>>> import numpy as np
>>> np.set_printoptions(precision=3, suppress=True, linewidth=140, floatmode="fixed")
>>> E = np.loadtxt("sample11.csv", delimiter=",")
>>> E
array([[0.000, 1.000, 0.000, 0.000, 0.000, 0.000, 0.000, 0.000, 0.000, 0.000, 0.000, 0.000, 0.000, 0.000, 0.000],
       [0.000, 0.000, 0.000, 0.000, 0.000, 0.000, 0.000, 0.000, 1.000, 0.000, 0.000, 0.000, 0.000, 0.000, 0.000],
       [0.000, 0.000, 0.000, 0.000, 0.000, 0.000, 0.000, 0.000, 0.000, 0.000, 0.000, 0.000, 1.000, 0.000, 0.000],
       [0.000, 0.000, 1.000, 0.000, 0.000, 0.000, 0.000, 0.000, 0.000, 0.000, 0.000, 0.000, 0.000, 0.000, 0.000],
       [0.000, 0.000, 0.000, 0.000, 0.000, 0.000, 0.000, 0.000, 0.000, 0.000, 0.000, 1.000, 0.000, 0.000, 0.000],
       [0.000, 0.000, 0.000, 0.000, 0.000, 0.000, 1.000, 0.000, 0.000, 0.000, 0.000, 0.000, 0.000, 0.000, 0.000],
       [0.000, 0.000, 0.000, 0.000, 1.000, 0.000, 0.000, 0.000, 0.000, 0.000, 0.000, 0.000, 0.000, 0.000, 0.000],
       [1.000, 0.000, 0.000, 0.000, 0.000, 0.000, 0.000, 0.000, 0.000, 0.000, 0.000, 0.000, 0.000, 0.000, 0.000],
       [0.000, 0.000, 0.000, 1.000, 0.000, 0.000, 0.000, 0.000, 0.000, 0.000, 0.000, 0.000, 0.000, 0.000, 0.000],
       [0.000, 0.000, 0.000, 0.000, 0.000, 0.000, 0.000, 0.000, 0.000, 0.000, 0.000, 0.000, 0.000, 0.000, 1.000],
       [0.000, 0.000, 0.000, 0.000, 0.000, 0.000, 0.000, 1.000, 0.000, 0.000, 0.000, 0.000, 0.000, 0.000, 0.000],
       [0.000, 0.000, 0.000, 0.000, 0.000, 0.000, 0.000, 0.000, 0.000, 1.000, 0.000, 0.000, 0.000, 0.000, 0.000],
       [0.000, 0.000, 0.000, 0.000, 0.000, 0.000, 0.000, 0.000, 0.000, 0.000, 0.000, 0.000, 0.000, 1.000, 0.000],
       [0.000, 0.000, 0.000, 0.000, 0.000, 1.000, 0.000, 0.000, 0.000, 0.000, 0.000, 0.000, 0.000, 0.000, 0.000],
       [0.000, 0.000, 0.000, 0.000, 0.000, 0.000, 0.000, 0.000, 0.000, 0.000, 1.000, 0.000, 0.000, 0.000, 0.000]])
>>> x0 = np.array([1, -5, -1, -3, 1, 5, 0, -1, -5, -4, -4, -5, 1, 4, -4])
>>> E.T @ (E @ x0)
array([ 1.000, -5.000, -1.000, -3.000,  1.000,  5.000,  0.000, -1.000, -5.000, -4.000, -4.000, -5.000,  1.000,  4.000, -4.000])
>>> np.abs(np.linalg.eigvals(E))
array([1.000, 1.000, 1.000, 1.000, 1.000, 1.000, 1.000, 1.000, 1.000, 1.000, 1.000, 1.000, 1.000, 1.000, 1.000])
>>> round(np.linalg.det(E), 3)
np.float64(1.0)
>>> [p for p in range(1, 25) if np.allclose(np.linalg.matrix_power(E, p), np.eye(15))]
[15]
>>> round(float(np.linalg.norm(x0)), 3), round(np.linalg.norm(E @ x0), 3)
(13.342, np.float64(13.342))
>>> print(15 - np.linalg.matrix_rank(E - np.eye(15), tol=1e-8))
1
>>> th = np.radians(60)
>>> r_ = np.eye(15)
>>> r_[2, 2] = r_[7, 7] = np.cos(th)
>>> r_[2, 7], r_[7, 2] = -np.sin(th), np.sin(th)
>>> B = E @ r_.T
>>> np.round(np.linalg.det(r_), 3), np.trace(r_)
(np.float64(1.0), np.float64(14.0))
>>> E @ np.ones(15)
array([1.000, 1.000, 1.000, 1.000, 1.000, 1.000, 1.000, 1.000, 1.000, 1.000, 1.000, 1.000, 1.000, 1.000, 1.000])
>>> np.sort(np.abs(np.linalg.eigvals(E)))[::-1]
array([1.000, 1.000, 1.000, 1.000, 1.000, 1.000, 1.000, 1.000, 1.000, 1.000, 1.000, 1.000, 1.000, 1.000, 1.000])
>>> pr = np.eye(15)[11]
>>> for _ in range(4):
...     pr = pr @ E
...     print(pr.round(3))
... 
[0.000 0.000 0.000 0.000 0.000 0.000 0.000 0.000 0.000 1.000 0.000 0.000 0.000 0.000 0.000]
[0.000 0.000 0.000 0.000 0.000 0.000 0.000 0.000 0.000 0.000 0.000 0.000 0.000 0.000 1.000]
[0.000 0.000 0.000 0.000 0.000 0.000 0.000 0.000 0.000 0.000 1.000 0.000 0.000 0.000 0.000]
[0.000 0.000 0.000 0.000 0.000 0.000 0.000 1.000 0.000 0.000 0.000 0.000 0.000 0.000 0.000]
>>> np.linalg.svd(E, compute_uv=False)
array([1.000, 1.000, 1.000, 1.000, 1.000, 1.000, 1.000, 1.000, 1.000, 1.000, 1.000, 1.000, 1.000, 1.000, 1.000])
>>> E[:, 7] @ E[:, 10]
np.float64(0.0)
>>> X = np.array([[0, 0, 0, 9, 0],
...     [0, 0, 0, 0, 3],
...     [1, 0, 0, 0, 0],
...     [0, -6, 0, 0, 0],
...     [0, 0, -6, 0, 0]])
>>> np.linalg.norm(X, axis=0)
array([1.000, 6.000, 6.000, 9.000, 3.000])
>>> B = np.array([[0, -4], [2, -5]])
>>> W2 = np.kron(B, X)
>>> np.linalg.matrix_rank(W2)
np.int64(10)
>>> print(round(float(np.linalg.norm(W2, 2)), 3), np.round(np.linalg.norm(B, 2) * np.linalg.norm(X, 2), 3))
59.379 59.379
>>> W2.shape
(10, 10)
>>> W2
array([[  0,   0,   0,   0,   0,   0,   0,   0, -36,   0],
       [  0,   0,   0,   0,   0,   0,   0,   0,   0, -12],
       [  0,   0,   0,   0,   0,  -4,   0,   0,   0,   0],
       [  0,   0,   0,   0,   0,   0,  24,   0,   0,   0],
       [  0,   0,   0,   0,   0,   0,   0,  24,   0,   0],
       [  0,   0,   0,  18,   0,   0,   0,   0, -45,   0],
       [  0,   0,   0,   0,   6,   0,   0,   0,   0, -15],
       [  2,   0,   0,   0,   0,  -5,   0,   0,   0,   0],
       [  0, -12,   0,   0,   0,   0,  30,   0,   0,   0],
       [  0,   0, -12,   0,   0,   0,   0,  30,   0,   0]])
>>> x0 = np.array([0, 1, 2, 1, 3, 0, 0, 1, 3, 3, 2, 0, 0, 1, 3])
>>> np.sign((E @ x0).round(6))
array([1.000, 1.000, 0.000, 1.000, 0.000, 0.000, 1.000, 0.000, 1.000, 1.000, 1.000, 1.000, 1.000, 0.000, 1.000])
>>> E @ np.eye(15)[10]
array([0.000, 0.000, 0.000, 0.000, 0.000, 0.000, 0.000, 0.000, 0.000, 0.000, 0.000, 0.000, 0.000, 0.000, 1.000])
>>> E @ x0
array([1.000, 3.000, 0.000, 2.000, 0.000, 0.000, 3.000, 0.000, 1.000, 3.000, 1.000, 3.000, 1.000, 0.000, 2.000])
>>> print((E * x0).sum(axis=1))
[1.000 3.000 0.000 2.000 0.000 0.000 3.000 0.000 1.000 3.000 1.000 3.000 1.000 0.000 2.000]
>>> (E @ x0).argmax()
np.int64(1)
>>> np.allclose(X, X.T)
False
>>> X @ X
array([[  0, -54,   0,   0,   0],
       [  0,   0, -18,   0,   0],
       [  0,   0,   0,   9,   0],
       [  0,   0,   0,   0, -18],
       [ -6,   0,   0,   0,   0]])
>>> np.round(np.abs(np.linalg.eigvals(X)).max(), 3)
np.float64(3.959)
>>> u = np.array([2, 2, -1, -3, -1])
>>> B = X + np.outer(u, np.eye(5)[0])
>>> np.linalg.matrix_rank(B - X)
np.int64(1)
>>> print(round(np.linalg.det(B) / np.linalg.det(X), 3), round(1 + np.linalg.solve(X, u)[0], 3))
0.0 0.0
